% ipython --no-banner

In [1]: import numpy as np

In [2]: from numpy import linalg as LA

In [3]: np.set_printoptions(precision=2, suppress=True, linewidth=140, legacy="1.25")

In [4]: M = np.load("x.npy")

In [5]: M
Out[5]: 
array([[ 50,  48,  27],
       [ 48, 121, 110],
       [ 27, 110, 109]])

In [6]: # symmetric, so the eigenvalues are real

In [7]: ev, evecs = LA.eigh(M)

In [8]: LA.eigvalsh(M + -2 * np.eye(3))
Out[8]: array([ -1.98,  37.75, 238.22])

In [9]: np.round(evecs.T @ M @ evecs, 2) + 0
Out[9]: 
array([[  0.02,   0.  ,   0.  ],
       [  0.  ,  39.75,   0.  ],
       [  0.  ,   0.  , 240.22]])

In [10]: ev.sum(), np.trace(M)
Out[10]: (280.0, 280)

In [11]: LA.svd(M, compute_uv=False)
Out[11]: array([240.22,  39.75,   0.02])

In [12]: (ev > 1e-8).sum(), (ev < -1e-8).sum()
Out[12]: (3, 0)

In [13]: np.abs(evecs[:, -1])
Out[13]: array([0.27, 0.71, 0.65])

In [14]: other = M / LA.norm(M, axis=1, keepdims=True)

In [15]: cov = other @ other.T

In [16]: cov
Out[16]: 
array([[1.  , 0.88, 0.82],
       [0.88, 1.  , 0.99],
       [0.82, 0.99, 1.  ]])

In [17]: round(float(np.degrees(np.arccos(np.clip(cov[0, 2], -1, 1)))), 2)
Out[17]: 35.04

In [18]: q, _ = LA.qr(np.array([[0.4, 1.5], [1.2, 0.9], [0.1, -0.8], [0.4, 0.9]]))

In [19]: X = q @ q.T

In [20]: X
Out[20]: 
array([[ 0.57,  0.08, -0.39,  0.3 ],
       [ 0.08,  0.89,  0.23,  0.19],
       [-0.39,  0.23,  0.36, -0.16],
       [ 0.3 ,  0.19, -0.16,  0.18]])

In [21]: # applying it twice changes nothing

In [22]: np.allclose(X[:-1].T @ LA.lstsq(X[:-1].T, X[-1])[0], X[-1])
Out[22]: True

In [23]: np.unique(X.round(6), axis=0).shape
Out[23]: (4, 4)

In [24]: ev, evecs = LA.eigh(X)

In [25]: x0 = np.array([3, 3, 0, 2])

In [26]: round(x0 @ X @ x0, 2)
Out[26]: 21.07

In [27]: evecs * np.maximum(ev, 0) @ evecs.T
Out[27]: 
array([[ 0.57,  0.08, -0.39,  0.3 ],
       [ 0.08,  0.89,  0.23,  0.19],
       [-0.39,  0.23,  0.36, -0.16],
       [ 0.3 ,  0.19, -0.16,  0.18]])

In [28]: np.round(x0 @ X @ x0 / (x0 @ x0), 2), np.round(ev[0], 2), ev[-1]
Out[28]: (0.96, 0.0, 1.0)

In [29]: th = np.deg2rad(15)

In [30]: F = np.eye(4)

In [31]: F[np.ix_([1, 0], [1, 0])] = [[np.cos(th), -np.sin(th)], [np.sin(th), np.cos(th)]]

In [32]: F
Out[32]: 
array([[ 0.97,  0.26,  0.  ,  0.  ],
       [-0.26,  0.97,  0.  ,  0.  ],
       [ 0.  ,  0.  ,  1.  ,  0.  ],
       [ 0.  ,  0.  ,  0.  ,  1.  ]])

In [33]: x0 = np.array([-1, -3, -1, -2])

In [34]: h1 = np.maximum(F @ x0, 0)

In [35]: np.maximum(F @ x0, 0) - np.maximum(-F @ x0, 0)
Out[35]: array([-1.74, -2.64, -1.  , -2.  ])

In [36]: np.maximum(F @ (3 * x0), 0)
Out[36]: array([0., 0., 0., 0.])

In [37]: F.T @ h1
Out[37]: array([0., 0., 0., 0.])

In [38]: np.tanh(F @ x0)
Out[38]: array([-0.94, -0.99, -0.76, -0.96])

In [39]: h1
Out[39]: array([0., 0., 0., 0.])

In [40]: x0 = np.array([-8, -1, -4, 4])

In [41]: round(LA.det(F), 2)
Out[41]: 1.0

In [42]: np.abs(LA.eigvals(F))
Out[42]: array([1., 1., 1., 1.])

In [43]: np.sort(np.abs(np.degrees(np.angle(LA.eigvals(F)))))
Out[43]: array([ 0.,  0., 15., 15.])

In [44]: rng = np.random.default_rng(42525)

In [45]: idx = rng.permutation(4)

In [46]: other = F[:, idx] * rng.choice([-1, 1], 4)

In [47]: other
Out[47]: 
array([[ 0.  , -0.  , -0.97, -0.26],
       [ 0.  , -0.  ,  0.26, -0.97],
       [ 1.  , -0.  , -0.  , -0.  ],
       [ 0.  , -1.  , -0.  , -0.  ]])

In [48]: left, _, Vt = LA.svd(F.T @ other)

In [49]: idx
Out[49]: array([2, 3, 0, 1])

In [50]: np.round(left @ Vt, 2) + 0
Out[50]: 
array([[ 0.,  0., -1.,  0.],
       [ 0.,  0.,  0., -1.],
       [ 1.,  0.,  0.,  0.],
       [ 0., -1.,  0.,  0.]])

In [51]: feats = np.load("block7.npy")

In [52]: feats
Out[52]: 
array([[ 0.25, -1.53, -2.57],
       [ 2.71,  1.21, -0.45],
       [-1.27,  2.28, -1.48]])

In [53]: hat = np.triu(np.array([[0, 1, 2], [3, 0, 0], [0, 1, 1]]), 1) + np.eye(3)

In [54]: other = hat @ feats @ LA.inv(hat)

In [55]: hat @ feats - feats @ hat
Out[55]: 
array([[ 0.17,  5.52, -3.92],
       [ 0.  , -2.71, -5.41],
       [ 0.  ,  1.27,  2.54]])

In [56]: np.round(np.trace(other), 2), round(float(np.trace(feats)), 2)
Out[56]: (-0.01, -0.01)

In [57]: round(LA.det(other), 2)
Out[57]: -27.0

In [58]: q, R = LA.qr(feats)

In [59]: q @ R
Out[59]: 
array([[ 0.25, -1.53, -2.57],
       [ 2.71,  1.21, -0.45],
       [-1.27,  2.28, -1.48]])

In [60]: np.allclose(R.T @ R, feats.T @ feats)
Out[60]: True

In [61]: R.round(2) + 0
Out[61]: 
array([[-3.,  0.,  0.],
       [ 0., -3.,  0.],
       [ 0.,  0., -3.]])

In [62]: np.abs(np.diag(R))
Out[62]: array([3., 3., 3.])

In [63]: q
Out[63]: 
array([[-0.08,  0.51,  0.86],
       [-0.9 , -0.4 ,  0.15],
       [ 0.42, -0.76,  0.49]])
